In [1]: import numpy as np

In [2]: import numpy.linalg as la

In [3]: np.set_printoptions(precision=2, suppress=True, linewidth=120)

In [4]: def tidy(a):
   ...:     return np.round(a, 2) + 0
   ...: 

In [5]: W0 = np.load("a.npy")

In [6]: W0
Out[6]: 
array([[0, 0, 1, 3, 2, 3, 2, 0, 1, 0, 3, 3, 2, 1],
       [0, 1, 2, 3, 1, 1, 1, 0, 2, 2, 0, 2, 1, 1],
       [0, 0, 3, 2, 2, 3, 2, 0, 3, 0, 2, 0, 3, 0],
       [0, 0, 0, 0, 1, 1, 1, 2, 1, 1, 2, 0, 0, 3],
       [0, 0, 0, 0, 3, 0, 0, 1, 3, 2, 2, 1, 0, 0],
       [0, 0, 0, 0, 0, 0, 3, 2, 3, 2, 2, 3, 3, 1],
       [0, 0, 0, 0, 0, 0, 2, 0, 0, 2, 0, 0, 2, 0],
       [0, 0, 0, 0, 0, 0, 0, 0, 0, 2, 2, 3, 1, 0],
       [0, 0, 0, 0, 0, 0, 0, 0, 3, 2, 0, 3, 1, 1],
       [0, 0, 0, 0, 0, 0, 0, 0, 0, 2, 3, 2, 0, 1],
       [0, 0, 0, 0, 0, 0, 0, 0, 0, 0, 3, 2, 1, 1],
       [0, 0, 0, 0, 0, 0, 0, 0, 0, 0, 0, 1, 3, 3],
       [0, 0, 0, 0, 0, 0, 0, 0, 0, 0, 0, 0, 2, 3],
       [0, 0, 0, 0, 0, 0, 0, 0, 0, 0, 0, 0, 0, 3]])

In [7]: # looks like rank 13

In [8]: out = W0 / la.norm(W0, axis=1, keepdims=True)

In [9]: cov = out @ out.T

In [10]: tidy(np.degrees(np.arccos(np.clip(cov[12, 1], -1, 1))))
Out[10]: np.float64(75.58)

In [11]: tidy(la.norm(out, axis=1))
Out[11]: array([1., 1., 1., 1., 1., 1., 1., 1., 1., 1., 1., 1., 1., 1.])

In [12]: (cov - 2 * np.eye(14)).round(6).argmax(axis=1)
Out[12]: array([ 2,  0,  0, 13,  8,  8,  5,  9,  5,  7,  9, 12, 11, 12])

In [13]: cov = W0.T @ W0

In [14]: la.matrix_rank(cov)
Out[14]: np.int64(13)

In [15]: vec = np.array([3, 5, 7, 7, 8, 6, 2, 5, 2, 5, 4, 4, 1, 3])

In [16]: a = np.maximum(W0 @ vec, 0)

In [17]: np.maximum(W0 @ (3 * vec), 0)
Out[17]: array([291, 246, 270, 150, 171, 174,  48,  93,  96,  99,  72,  48,  33,  27])

In [18]: tidy(la.norm(W0, 2) / la.norm(W0))
Out[18]: np.float64(0.74)

In [19]: K = np.load("data.npy")

In [20]: K
Out[20]: 
array([[-0.01, -1.05, -0.83, -0.85, -0.17, -0.3 , -0.91, -0.83, -0.49, -0.17],
       [-0.19,  3.99,  3.18,  3.81,  0.81,  0.58,  3.39,  3.82,  2.48, -0.17],
       [ 0.02, -1.74, -1.42, -1.8 , -0.37, -0.19, -1.51, -1.54, -0.91,  0.16],
       [-0.05, 16.4 , 13.31, 16.4 ,  3.16,  3.14, 13.29, 16.36,  9.84,  0.08],
       [ 0.04,  7.25,  5.71,  7.06,  1.39,  1.55,  5.44,  6.9 ,  4.21, -0.02],
       [ 0.24,  1.79,  1.63,  1.91,  0.4 ,  0.35,  1.56,  2.04,  1.28, -0.01],
       [-0.16, -2.57, -2.1 , -2.7 , -0.56, -0.53, -2.23, -2.86, -1.57,  0.13],
       [ 0.06, -3.54, -2.96, -3.59, -0.63, -0.88, -2.78, -3.52, -2.28,  0.04],
       [ 0.08, -0.51, -0.34, -0.38, -0.06, -0.07, -0.31, -0.46, -0.41, -0.02],
       [-0.12,  7.06,  5.69,  6.82,  1.49,  1.51,  5.48,  6.73,  4.17,  0.06],
       [ 0.02,  4.26,  3.35,  4.3 ,  0.65,  1.09,  3.29,  4.18,  2.48, -0.03],
       [-0.1 , -4.19, -3.29, -4.23, -0.78, -0.8 , -3.49, -4.35, -2.61, -0.07],
       [-0.04, -7.97, -6.45, -7.84, -1.57, -1.62, -6.3 , -8.  , -4.8 ,  0.04],
       [-0.09,  2.66,  2.18,  2.45,  0.69,  0.64,  2.14,  2.43,  1.37,  0.01],
       [-0.21, -7.19, -5.5 , -7.12, -1.3 , -1.41, -5.81, -6.97, -4.18, -0.1 ],
       [-0.18,  0.27,  0.27,  0.32, -0.01,  0.03,  0.22,  0.36,  0.1 ,  0.12],
       [ 0.03, -4.53, -3.71, -4.45, -1.11, -0.84, -3.73, -4.66, -2.71,  0.01],
       [ 0.03,  0.52,  0.75,  0.69,  0.26,  0.12,  0.63,  0.86,  0.39,  0.02],
       [-0.09, -3.03, -2.44, -3.14, -0.59, -0.53, -2.34, -3.02, -2.08, -0.12],
       [ 0.18, -1.76, -1.51, -1.82, -0.36, -0.41, -1.51, -1.9 , -1.04,  0.05],
       [-0.09,  9.36,  7.46,  9.28,  1.75,  1.93,  7.31,  9.32,  5.59, -0.02],
       [ 0.  ,  4.42,  3.63,  4.38,  0.95,  0.8 ,  3.7 ,  4.58,  2.54,  0.09],
       [-0.1 ,  7.12,  5.6 ,  7.35,  1.37,  1.44,  5.75,  7.31,  4.25,  0.06],
       [-0.01,  2.07,  1.43,  2.  ,  0.34,  0.19,  1.85,  2.06,  1.11,  0.  ],
       [ 0.05, -4.73, -3.72, -4.6 , -1.07, -1.05, -3.83, -4.71, -2.89,  0.06],
       [ 0.01,  0.18,  0.15,  0.41,  0.09,  0.05,  0.34,  0.12,  0.03,  0.05],
       [-0.08,  0.56,  0.2 ,  0.41, -0.06,  0.13,  0.24,  0.24,  0.11, -0.11],
       [-0.03,  2.87,  2.29,  3.06,  0.65,  0.5 ,  2.15,  2.84,  1.74, -0.15],
       [ 0.03, -6.43, -5.12, -6.33, -1.14, -1.34, -5.07, -6.42, -3.65,  0.08],
       [-0.13,  2.32,  1.9 ,  2.34,  0.24,  0.51,  2.04,  2.31,  1.48, -0.06],
       [-0.08, -6.5 , -4.94, -6.33, -1.4 , -1.3 , -5.11, -6.55, -3.8 ,  0.15],
       [-0.08,  3.47,  2.71,  3.37,  0.66,  0.68,  2.94,  3.32,  2.01, -0.04],
       [ 0.01, -4.18, -3.27, -3.91, -0.66, -0.8 , -3.21, -4.04, -2.45,  0.01],
       [-0.13,  7.25,  5.74,  7.26,  1.43,  1.45,  5.91,  7.17,  4.41, -0.16],
       [ 0.02,  5.06,  4.06,  5.25,  1.03,  0.95,  3.97,  5.02,  3.05,  0.03],
       [-0.09, -6.79, -5.28, -6.64, -1.41, -1.34, -5.43, -6.78, -4.21,  0.17],
       [ 0.08,  1.06,  0.97,  1.11,  0.17,  0.19,  0.86,  1.19,  0.71, -0.04],
       [-0.06,  1.57,  1.25,  1.69,  0.42,  0.41,  1.46,  1.63,  1.08, -0.05],
       [-0.02,  1.52,  1.14,  1.59,  0.27,  0.32,  1.1 ,  1.67,  0.97, -0.18],
       [-0.08,  6.02,  4.74,  5.8 ,  1.27,  1.05,  4.71,  5.83,  3.4 , -0.08],
       [ 0.2 , -9.06, -7.22, -8.9 , -1.91, -1.69, -7.37, -8.91, -5.34,  0.04],
       [-0.1 , -3.79, -3.21, -3.73, -0.57, -0.86, -2.91, -3.9 , -2.36,  0.14],
       [-0.08, -1.32, -1.14, -1.42, -0.38, -0.4 , -1.1 , -1.44, -0.92,  0.02],
       [-0.11, -0.59, -0.34, -0.6 , -0.24,  0.09, -0.35, -0.61, -0.26, -0.1 ],
       [ 0.06, -0.03,  0.22,  0.08,  0.06, -0.06,  0.09,  0.11,  0.14, -0.09],
       [ 0.02, -1.52, -1.27, -1.8 , -0.26, -0.32, -1.37, -1.7 , -0.94,  0.15],
       [ 0.04, -4.16, -3.08, -4.02, -0.82, -0.72, -3.01, -3.95, -2.47, -0.06]])

In [21]: Xc = (K - K.mean(axis=0)) / K.std(axis=0)

In [22]: np.argwhere(np.abs(Xc) > 2)
Out[22]: 
array([[ 3,  1],
       [ 3,  2],
       [ 3,  3],
       [ 3,  4],
       [ 3,  5],
       [ 3,  6],
       [ 3,  7],
       [ 3,  8],
       [ 5,  0],
       [19,  0],
       [40,  0]])

In [23]: tidy(Xc.std(axis=0))
Out[23]: array([1., 1., 1., 1., 1., 1., 1., 1., 1., 1.])

In [24]: coef = la.lstsq(np.delete(Xc, 7, axis=1), Xc[:, 7])[0]

In [25]: tidy(coef)
Out[25]: array([0.01, 0.02, 0.21, 0.46, 0.02, 0.  , 0.16, 0.13, 0.  ])
